$ python -q
>>> import numpy as np
>>> import numpy.linalg as la
>>> np.set_printoptions(precision=3, suppress=True, linewidth=160)
>>> arr = np.loadtxt("layer16.csv", delimiter=",")
>>> arr
array([[ 3.,  0.,  0.,  0., -1.],
       [ 2.,  0.,  0.,  1.,  0.],
       [ 0.,  0.,  0.,  0.,  0.],
       [ 0.,  0.,  0.,  0.,  0.]])
>>> # column 0 dominates
>>> [round(float(x), 3) for x in la.svd(arr, compute_uv=False)[:3]]
[3.742, 1.0, 0.0]
>>> Uu, sig, vt = la.svd(arr)
>>> np.argmax(sig[:-1] / (sig[1:] + 1e-6)) + 1
np.int64(2)
>>> Y = Uu[:, :2] @ np.diag(sig[:2]) @ vt[:2]
>>> Y.round(3) + 0
array([[ 3.,  0.,  0.,  0., -1.],
       [ 2.,  0.,  0.,  1.,  0.],
       [ 0.,  0.,  0.,  0.,  0.],
       [ 0.,  0.,  0.,  0.,  0.]])
>>> np.round(la.norm(arr - Y) / la.norm(arr), 3)
np.float64(0.0)
>>> la.matrix_rank(Y)
np.int64(2)
>>> round(float(np.abs(arr - Y).max()), 3)
0.0
>>> E = np.loadtxt("sample1.csv", delimiter=",")
>>> E
array([[ 0., -2., -3., -2.],
       [ 0.,  0.,  0., -2.],
       [ 0., -2.,  1.,  1.],
       [ 0., -3., -2.,  0.]])
>>> Uu, sig, vt = la.svd(E)
>>> np.argmax(sig[:-1] / (sig[1:] + 1e-6)) + 1
np.int64(3)
>>> sig
array([5.261, 3.17 , 1.509, 0.   ])
>>> Y = Uu[:, :3] @ np.diag(sig[:3]) @ vt[:3]
>>> round(float(la.norm(E - Y) / la.norm(E)), 3)
0.0
>>> round(la.norm(E - Y, 2), 3), sig[3]
(np.float64(0.0), np.float64(0.0))
>>> Y.round(3) + 0
array([[ 0., -2., -3., -2.],
       [ 0.,  0.,  0., -2.],
       [ 0., -2.,  1.,  1.],
       [ 0., -3., -2.,  0.]])
>>> J = np.loadtxt("m.csv", delimiter=",")
>>> J
array([[-0.697, -0.422,  0.224, -1.69 ],
       [ 1.414,  0.78 , -0.384,  3.417],
       [ 2.123,  1.229, -0.616,  5.1  ],
       [-1.415, -0.798,  0.431, -3.413],
       [ 0.731,  0.369, -0.216,  1.699],
       [-2.071, -1.179,  0.565, -5.111],
       [-1.42 , -0.766,  0.377, -3.404],
       [-1.426, -0.776,  0.398, -3.401],
       [-0.011, -0.002, -0.012, -0.022],
       [-1.425, -0.778,  0.398, -3.36 ],
       [-0.698, -0.379,  0.232, -1.686],
       [-0.015,  0.   ,  0.052,  0.042],
       [ 0.666,  0.371, -0.173,  1.671],
       [-1.416, -0.773,  0.427, -3.429],
       [-0.005, -0.004, -0.01 ,  0.007],
       [-1.378, -0.799,  0.409, -3.4  ],
       [-0.665, -0.419,  0.192, -1.68 ]])
>>> round(float(la.det(2 * E)), 3), round(float(la.det(E)), 3)
(0.0, 0.0)
>>> round(float(la.det(E[::-1])), 3)
0.0
>>> X = np.array([[3.1, 0.0, 1.0, 1.0],
...     [1.0, 2.1, 2.0, 0.0],
...     [0.0, 2.0, 1.1, 3.0],
...     [3.0, 0.0, 1.0, 1.1]])
>>> Uu, sig, vt = la.svd(X)
>>> sig
array([5.488, 3.438, 2.122, 0.028])
>>> np.argmax(sig[:-1] / (sig[1:] + 1e-6)) + 1
np.int64(3)
>>> Y = Uu[:, :3] @ np.diag(sig[:3]) @ vt[:3]
>>> la.matrix_rank(Y)
np.int64(3)
>>> la.matrix_rank(X, rtol=0.05)
np.int64(3)
>>> np.round(la.norm(X - Y, 2), 3), round(sig[3], 3)
(np.float64(0.028), np.float64(0.028))
>>> Y.round(3) + 0
array([[ 3.094, -0.011,  1.015,  1.002],
       [ 1.   ,  2.1  ,  2.   ,  0.   ],
       [ 0.   ,  2.   ,  1.101,  3.   ],
       [ 3.006,  0.012,  0.985,  1.098]])
>>> M = np.load("mat.npy")
>>> M
array([[-2.16, -0.81,  0.54,  0.09, -0.18],
       [ 3.73,  1.93,  1.66, -1.14, -0.1 ],
       [-0.76, -0.16,  0.8 , -0.2 , -0.16]])
>>> # looks like rank 2
>>> Y = np.array([[3, 3, 0], [0, 2, 1]])
>>> basis = np.kron(Y, M)
>>> la.matrix_rank(basis)
np.int64(4)
>>> r = la.matrix_rank(E)
>>> r
np.int64(3)
>>> ns = la.svd(E)[2][r:].T
>>> np.allclose(E @ ns, 0)
True
>>> [int(la.matrix_rank(E[:, :j + 1])) for j in range(4)]
[0, 1, 2, 3]
>>> [int(la.matrix_rank(E[:i])) for i in range(1, len(E) + 1)]
[1, 2, 3, 3]
>>> ns @ ns.T
array([[1., 0., 0., 0.],
       [0., 0., 0., 0.],
       [0., 0., 0., 0.],
       [0., 0., 0., 0.]])
>>> rng = np.random.default_rng(73784)
>>> Y = M + rng.integers(-2, 3, (3, 2)) @ rng.integers(-2, 3, (2, 5))
>>> Y
array([[-0.16, -2.81,  0.54, -1.91,  1.82],
       [ 0.73,  5.93,  0.66,  0.86, -2.1 ],
       [-0.76, -4.16,  4.8 ,  3.8 , -4.16]])
>>> la.matrix_rank(Y - M, tol=1e-8)
np.int64(2)
>>> r = la.matrix_rank(M)
>>> r
np.int64(2)
>>> ns = la.svd(M)[2][r:].T
>>> [int(la.matrix_rank(M[:i])) for i in range(1, len(M) + 1)]
[1, 2, 2]
>>> ns.shape
(5, 3)
>>> np.round(M @ ns, 3) + 0
array([[0., 0., 0.],
       [0., 0., 0.],
       [0., 0., 0.]])
>>> la.matrix_rank(M.T @ M), la.matrix_rank(M @ M.T)
(np.int64(2), np.int64(2))
>>> [int(la.matrix_rank(M[:, :j + 1])) for j in range(5)]
[1, 2, 2, 2, 2]
>>> np.allclose(M @ ns, 0)
True
>>> [int(la.matrix_rank(np.delete(M, i, axis=0))) for i in range(3)]
[2, 2, 2]
>>> data = np.minimum.outer(np.arange(1, 6), np.arange(1, 6)) * 3
>>> data
array([[ 3,  3,  3,  3,  3],
       [ 3,  6,  6,  6,  6],
       [ 3,  6,  9,  9,  9],
       [ 3,  6,  9, 12, 12],
       [ 3,  6,  9, 12, 15]])
>>> labels = rng.permutation(5)
>>> labels
array([4, 0, 3, 2, 1])
>>> Y = data[labels][:, labels]
>>> round(float(la.det(Y)), 3), round(la.det(data[labels]), 3)
(243.0, np.float64(-243.0))
>>> np.trace(Y)
np.int64(45)
>>> np.sort(np.abs(la.eigvals(Y)))
array([ 0.815,  1.06 ,  1.749,  4.346, 37.031])
>>> np.diag(Y)
array([15,  3, 12,  9,  6])
>>> m1 = np.load("block7.npy")
>>> m1
array([[ 0,  5,  5,  5],
       [-2,  1, -2, -3],
       [-2, -4,  0,  5],
       [-3,  0, -2,  4],
       [-8,  9, -3, -7]])
>>> t = np.radians(15)
>>> r_ = np.eye(4)
>>> r_[0, 0] = r_[1, 1] = np.cos(t)
>>> r_[0, 1], r_[1, 0] = -np.sin(t), np.sin(t)
>>> r_
array([[ 0.966, -0.259,  0.   ,  0.   ],
       [ 0.259,  0.966,  0.   ,  0.   ],
       [ 0.   ,  0.   ,  1.   ,  0.   ],
       [ 0.   ,  0.   ,  0.   ,  1.   ]])
>>> Y = m1 @ r_.T
>>> Y
array([[ -1.294,   4.83 ,   5.   ,   5.   ],
       [ -2.191,   0.448,  -2.   ,  -3.   ],
       [ -0.897,  -4.381,   0.   ,   5.   ],
       [ -2.898,  -0.776,  -2.   ,   4.   ],
       [-10.057,   6.623,  -3.   ,  -7.   ]])
>>> np.allclose(m1 @ m1.T, Y @ Y.T)
True
>>> np.allclose(la.norm(m1, axis=1), la.norm(Y, axis=1))
True
>>> la.svd(m1, compute_uv=False), la.svd(Y, compute_uv=False)
(array([15.324,  9.03 ,  7.145,  1.609]), array([15.324,  9.03 ,  7.145,  1.609]))
>>> x = np.array([6, -6, -1, 5])
>>> target = m1 @ x
>>> target
array([ -10,  -31,   37,    4, -134])
>>> np.round(la.pinv(m1) @ m1, 3) + 0
array([[1., 0., 0., 0.],
       [0., 1., 0., 0.],
       [0., 0., 1., 0.],
       [0., 0., 0., 1.]])
>>> la.solve(m1.T @ m1, m1.T @ target)
array([ 6., -6., -1.,  5.])
>>> target = target + 0.3 * rng.normal(size=5)
>>> target
array([ -10.65 ,  -30.658,   37.266,    3.275, -133.795])
>>> coef, *_ = la.lstsq(m1, target)
>>> coef
array([ 5.803, -6.211, -0.73 ,  4.806])
>>> coef.round()
array([ 6., -6., -1.,  5.])
>>> np.round(la.norm(target - m1 @ coef), 3)
np.float64(0.121)
>>> np.round(m1.T @ (target - m1 @ coef), 3) + 0
array([0., 0., 0., 0.])
>>> labels = rng.permutation(4)
>>> Y = m1[:, labels] * rng.choice([-1, 1], 4)
>>> Y
array([[ 5, -5, -5,  0],
       [-2,  3, -1, -2],
       [ 0, -5,  4, -2],
       [-2, -4,  0, -3],
       [-3,  7, -9, -8]])
>>> Uu, _, vt = la.svd(m1.T @ Y)
>>> np.round(Uu @ vt, 3) + 0
array([[ 0.,  0.,  0.,  1.],
       [ 0.,  0., -1.,  0.],
       [ 1.,  0.,  0.,  0.],
       [ 0., -1.,  0.,  0.]])
>>> np.round(la.lstsq(m1, Y)[0], 3) + 0
array([[ 0.,  0.,  0.,  1.],
       [ 0.,  0., -1.,  0.],
       [ 1.,  0.,  0.,  0.],
       [ 0., -1.,  0.,  0.]])
